$ python3 -q
>>> import numpy as np
>>> np.set_printoptions(precision=2, suppress=True, linewidth=200, floatmode="fixed")
>>> M = np.array([[-5.6, -13.17, 13.97],
...     [-16.11, -7.52, -9.17],
...     [11.06, 3.0, 16.39],
...     [-4.26, 11.51, -15.79],
...     [-0.61, 5.19, 19.3],
...     [8.3, -3.09, 17.93],
...     [13.27, 11.9, 9.06],
...     [12.43, 15.04, 4.4],
...     [16.53, -1.07, 11.21],
...     [0.08, -12.87, -15.31],
...     [-12.37, -15.69, 0.92],
...     [-10.94, -16.54, -2.64],
...     [4.38, -19.2, 3.47],
...     [17.18, 2.45, -9.95],
...     [9.12, 17.55, 2.99],
...     [13.43, -12.96, -7.2]])
>>> Xs = M - M.mean(axis=0)
>>> vecs = np.linalg.svd(Xs)[2][:2]
>>> M2 = Xs - Xs @ vecs.T @ vecs
>>> print(np.linalg.norm(M2, axis=1).round(6).argmax())
15
>>> np.round(np.cov(Xs @ vecs.T, rowvar=False), 2) + 0
array([[213.61,   0.00],
       [  0.00, 120.65]])
>>> print((Xs @ vecs.T).std(axis=0))
[14.15 10.64]
>>> M2.std(axis=0)
array([6.43, 4.44, 1.53])
>>> d = np.linalg.norm(M[:, None] - M[None], axis=-1)
>>> print(d[2].round(6).argsort(kind="stable")[:4])
[2 5 8 6]
>>> q, r_ = np.linalg.qr(M)
>>> round(float(np.trace(q @ q.T)), 2)
3.0
>>> Xs = M - M.mean(axis=0)
>>> left, s, Vh = np.linalg.svd(Xs, full_matrices=False)
>>> np.abs(Vh[-1])
array([0.81, 0.56, 0.19])
>>> np.round(Xs.mean(axis=0), 2) + 0
array([0.00, 0.00, 0.00])
>>> np.searchsorted(np.cumsum(s ** 2) / (s ** 2).sum(), 0.9) + 1
np.int64(3)
>>> s
array([56.61, 42.54, 31.85])
>>> print(s ** 2 / (s ** 2).sum())
[0.53 0.30 0.17]
>>> E = np.array([[0, -1, 2], [0, 0, -2], [0, 0, 0]])
>>> t = np.radians(120)
>>> r_ = np.eye(3)
>>> r_[0, 0] = r_[1, 1] = np.cos(t)
>>> r_[0, 1], r_[1, 0] = -np.sin(t), np.sin(t)
>>> r_
array([[-0.50, -0.87,  0.00],
       [ 0.87, -0.50,  0.00],
       [ 0.00,  0.00,  1.00]])
>>> M2 = E @ r_.T
>>> print(M2)
[[ 0.87  0.50  2.00]
 [ 0.00  0.00 -2.00]
 [ 0.00  0.00  0.00]]
>>> np.abs(M2 - E).max(axis=0)
array([0.87, 1.50, 0.00])
>>> data = np.loadtxt("m.csv", delimiter=",")
>>> data
array([[0.43, 0.29, 0.00, 0.29],
       [0.00, 0.75, 0.00, 0.25],
       [0.14, 0.29, 0.43, 0.14],
       [0.14, 0.14, 0.29, 0.43]])
>>> # a transition matrix
>>> data.sum(axis=1)
array([1.00, 1.00, 1.00, 1.00])
>>> p = np.eye(4)[2]
>>> for _ in range(5):
...     p = p @ data
...     print(p.round(2))
... 
[0.14 0.29 0.43 0.14]
[0.14 0.40 0.22 0.23]
[0.13 0.44 0.16 0.27]
[0.12 0.45 0.15 0.29]
[0.11 0.45 0.15 0.29]
>>> rng = np.random.default_rng(188345)
>>> idx = rng.permutation(4)
>>> print(idx)
[0 3 2 1]
>>> M2 = data[idx][:, idx]
>>> np.round(np.trace(M2), 2)
np.float64(2.04)
>>> np.diag(M2)
array([0.43, 0.43, 0.43, 0.75])
>>> round(float(np.linalg.det(M2)), 2), round(np.linalg.det(data[idx]), 2)
(0.05, np.float64(-0.05))
>>> np.allclose(M2, data)
False
>>> M2
array([[0.43, 0.29, 0.00, 0.29],
       [0.14, 0.43, 0.29, 0.14],
       [0.14, 0.14, 0.43, 0.29],
       [0.00, 0.25, 0.00, 0.75]])
>>> M2 = np.array([[1, -4, -4, 5], [-5, -2, -4, 5], [1, -1, -1, -2], [-2, 4, -3, 3]])
>>> J = M2.T @ M2
>>> J
array([[ 31,  -3,  21, -28],
       [ -3,  37,  13, -16],
       [ 21,  13,  42, -47],
       [-28, -16, -47,  63]])
>>> # symmetric
>>> vals, vecs = np.linalg.eig(J)
>>> np.round(J @ vecs[:, 0] - vals[0] * vecs[:, 0], 2) + 0
array([0.00, 0.00, 0.00, 0.00])
>>> np.sort(np.linalg.eigvals(J.T))
array([  4.23,  11.50,  38.13, 119.14])
>>> print(np.sort(np.linalg.eigvals(np.linalg.inv(J))))
[0.01 0.03 0.09 0.24]
>>> proj = np.triu(np.array([[4, 1, -5, -2], [-1, -2, 0, 2], [2, 5, 3, -2], [4, -2, -2, -3]]), 1) + np.eye(4)
>>> M2 = proj @ J @ np.linalg.inv(proj)
>>> M2
array([[ -21.00,   22.00, -187.00, -395.00],
       [ -59.00,   64.00, -376.00, -888.00],
       [  77.00,  -32.00,  521.00, 1087.00],
       [ -28.00,   12.00, -187.00, -391.00]])
>>> left, s, Vh = np.linalg.svd(E)
>>> vecs = Vh[:(s > 1e-8).sum()]
>>> vec = E[2] + -1 * E[1] + rng.integers(2) * np.eye(3)[2]
>>> print(vec)
[0.00 0.00 2.00]
>>> np.round(np.linalg.norm(vec - vecs.T @ vecs @ vec), 2)
np.float64(0.0)
>>> print(np.linalg.matrix_rank(np.vstack([E, vec])))
2
>>> np.allclose(vecs.T @ vecs @ vec, vec)
True
>>> left, s, Vh = np.linalg.svd(E)
>>> np.argmax(s[:-1] / (s[1:] + 1e-6)) + 1
np.int64(2)
>>> M2 = left[:, :2] @ np.diag(s[:2]) @ Vh[:2]
>>> np.linalg.matrix_rank(M2)
np.int64(2)
>>> round(np.linalg.norm(E - M2) / np.linalg.norm(E), 2)
np.float64(0.0)
>>> X = np.array([[1, 0, 0, 0], [-3, 1, 0, 0], [0, 0, 1, 0], [-1, -2, 1, 1]])
>>> # triangular: eigenvalues sit on the diagonal
>>> T = np.stack([X, 2 * X, X[::-1]])
>>> print((T @ X.T).shape)
(3, 4, 4)
>>> print(np.linalg.norm(T, axis=(1, 2)))
[4.36 8.72 4.36]
>>> M2 = X / np.linalg.norm(X, axis=1, keepdims=True)
>>> cov = M2 @ M2.T
>>> round(np.degrees(np.arccos(np.clip(cov[3, 1], -1, 1))), 2)
np.float64(83.14)
>>> cov
array([[ 1.00, -0.95,  0.00, -0.38],
       [-0.95,  1.00,  0.00,  0.12],
       [ 0.00,  0.00,  1.00,  0.38],
       [-0.38,  0.12,  0.38,  1.00]])
>>> (np.abs(cov) > 0.9).astype(int)
array([[1, 1, 0, 0],
       [1, 1, 0, 0],
       [0, 0, 1, 0],
       [0, 0, 0, 1]])
>>> print(np.argwhere(np.triu(np.abs(cov) > 0.95, 1)))
[]
>>> print(cov[3])
[-0.38  0.12  0.38  1.00]
>>> (cov - 2 * np.eye(4)).round(6).argmax(axis=1)
array([2, 3, 3, 2])
>>> np.linalg.norm(M2, axis=1)
array([1.00, 1.00, 1.00, 1.00])
>>> proj = np.triu(np.array([[5, 0, 1, 5], [8, 4, 0, 1], [4, 2, 5, 4], [9, 0, 4, 9]]), 1) + np.eye(4)
>>> M2 = proj @ data @ np.linalg.inv(proj)
>>> print(np.linalg.matrix_rank(M2))
4
>>> print(np.poly(M2))
[ 1.00 -2.04  1.40 -0.41  0.05]
>>> print(np.round(np.trace(M2), 2), np.round(np.trace(data), 2))
2.04 2.04
>>> np.sort(np.linalg.eigvals(X))
array([1.00, 1.00, 1.00, 1.00])
>>> print(np.linalg.matrix_rank(X - X[0, 0] * np.eye(4)))
2
>>> np.prod(np.diag(X)), round(np.linalg.det(X), 2)
(np.int64(1), np.float64(1.0))
>>> [int(np.linalg.matrix_rank(np.linalg.matrix_power(X, p))) for p in range(1, 5)]
[4, 4, 4, 4]
>>> X @ X
array([[ 1,  0,  0,  0],
       [-6,  1,  0,  0],
       [ 0,  0,  1,  0],
       [ 4, -4,  2,  1]])
>>> vec = np.array([9, -9, 6, 8])
>>> h = np.maximum(X @ vec, 0)
>>> print(X * (h > 1e-9)[:, None])
[[ 1  0  0  0]
 [ 0  0  0  0]
 [ 0  0  1  0]
 [-1 -2  1  1]]
>>> h
array([ 9,  0,  6, 23])
>>> print(np.maximum(X @ (3 * vec), 0))
[27  0 18 69]
>>> np.maximum(X @ vec, 0) - np.maximum(-X @ vec, 0)
array([  9, -36,   6,  23])
>>> print(np.tanh(X @ vec))
[ 1.00 -1.00  1.00  1.00]
>>> A = np.array([[0.0, 0.24, -0.24],
...     [0.0, -0.54, 0.54],
...     [0.0, 0.08, -0.08],
...     [0.0, 0.62, -0.62],
...     [0.0, 0.24, -0.24],
...     [0.0, 0.0, 0.0],
...     [0.0, 0.35, -0.35],
...     [0.0, -0.16, 0.16],
...     [0.0, 0.08, -0.08],
...     [0.0, 0.45, -0.45],
...     [0.0, -0.16, 0.16],
...     [0.0, -0.48, 0.48],
...     [0.0, 0.0, 0.0],
...     [0.0, 0.12, -0.12]])
>>> # row 4 repeats row 0
>>> np.linalg.lstsq(A[:-1].T, A[-1])[2]
np.int32(1)
>>> print(A @ np.linalg.pinv(A) @ A)
[[ 0.00  0.24 -0.24]
 [ 0.00 -0.54  0.54]
 [ 0.00  0.08 -0.08]
 [ 0.00  0.62 -0.62]
 [ 0.00  0.24 -0.24]
 [ 0.00  0.00  0.00]
 [ 0.00  0.35 -0.35]
 [ 0.00 -0.16  0.16]
 [ 0.00  0.08 -0.08]
 [ 0.00  0.45 -0.45]
 [ 0.00 -0.16  0.16]
 [ 0.00 -0.48  0.48]
 [ 0.00  0.00  0.00]
 [ 0.00  0.12 -0.12]]
>>> np.allclose(A[:-1].T @ np.linalg.lstsq(A[:-1].T, A[-1])[0], A[-1])
True
>>> np.round(np.trace(np.linalg.pinv(A) @ A), 2)
np.float64(1.0)
>>> u = np.array([8, 6])
>>> np.convolve(A[6], u)
array([ 0.00,  2.80, -0.70, -2.10])
>>> print(np.cross(A[6, :3], A[2, :3]))
[0.00 0.00 0.00]
>>> np.array([np.convolve(row, u, "same") for row in A])
array([[ 0.00,  1.92, -0.48],
       [ 0.00, -4.32,  1.08],
       [ 0.00,  0.64, -0.16],
       [ 0.00,  4.96, -1.24],
       [ 0.00,  1.92, -0.48],
       [ 0.00,  0.00,  0.00],
       [ 0.00,  2.80, -0.70],
       [ 0.00, -1.28,  0.32],
       [ 0.00,  0.64, -0.16],
       [ 0.00,  3.60, -0.90],
       [ 0.00, -1.28,  0.32],
       [ 0.00, -3.84,  0.96],
       [ 0.00,  0.00,  0.00],
       [ 0.00,  0.96, -0.24]])
>>> M2 = A + rng.integers(-2, 3, (14, 1)) @ rng.integers(-2, 3, (1, 3))
>>> print(M2)
[[ 0.00  0.24 -2.24]
 [ 0.00 -0.54 -3.46]
 [ 0.00  0.08 -2.08]
 [ 0.00  0.62  3.38]
 [ 0.00  0.24  1.76]
 [ 0.00  0.00 -4.00]
 [ 0.00  0.35 -0.35]
 [ 0.00 -0.16  4.16]
 [ 0.00  0.08 -0.08]
 [ 0.00  0.45  1.55]
 [ 0.00 -0.16  4.16]
 [ 0.00 -0.48  4.48]
 [ 0.00  0.00  2.00]
 [ 0.00  0.12 -4.12]]
>>> print(np.linalg.matrix_rank(M2 - A, tol=1e-8))
1
>>> M2 - A
array([[ 0.00,  0.00, -2.00],
       [ 0.00,  0.00, -4.00],
       [ 0.00,  0.00, -2.00],
       [ 0.00,  0.00,  4.00],
       [ 0.00,  0.00,  2.00],
       [ 0.00,  0.00, -4.00],
       [ 0.00,  0.00,  0.00],
       [ 0.00,  0.00,  4.00],
       [ 0.00,  0.00,  0.00],
       [ 0.00,  0.00,  2.00],
       [ 0.00,  0.00,  4.00],
       [ 0.00,  0.00,  4.00],
       [ 0.00,  0.00,  2.00],
       [ 0.00,  0.00, -4.00]])
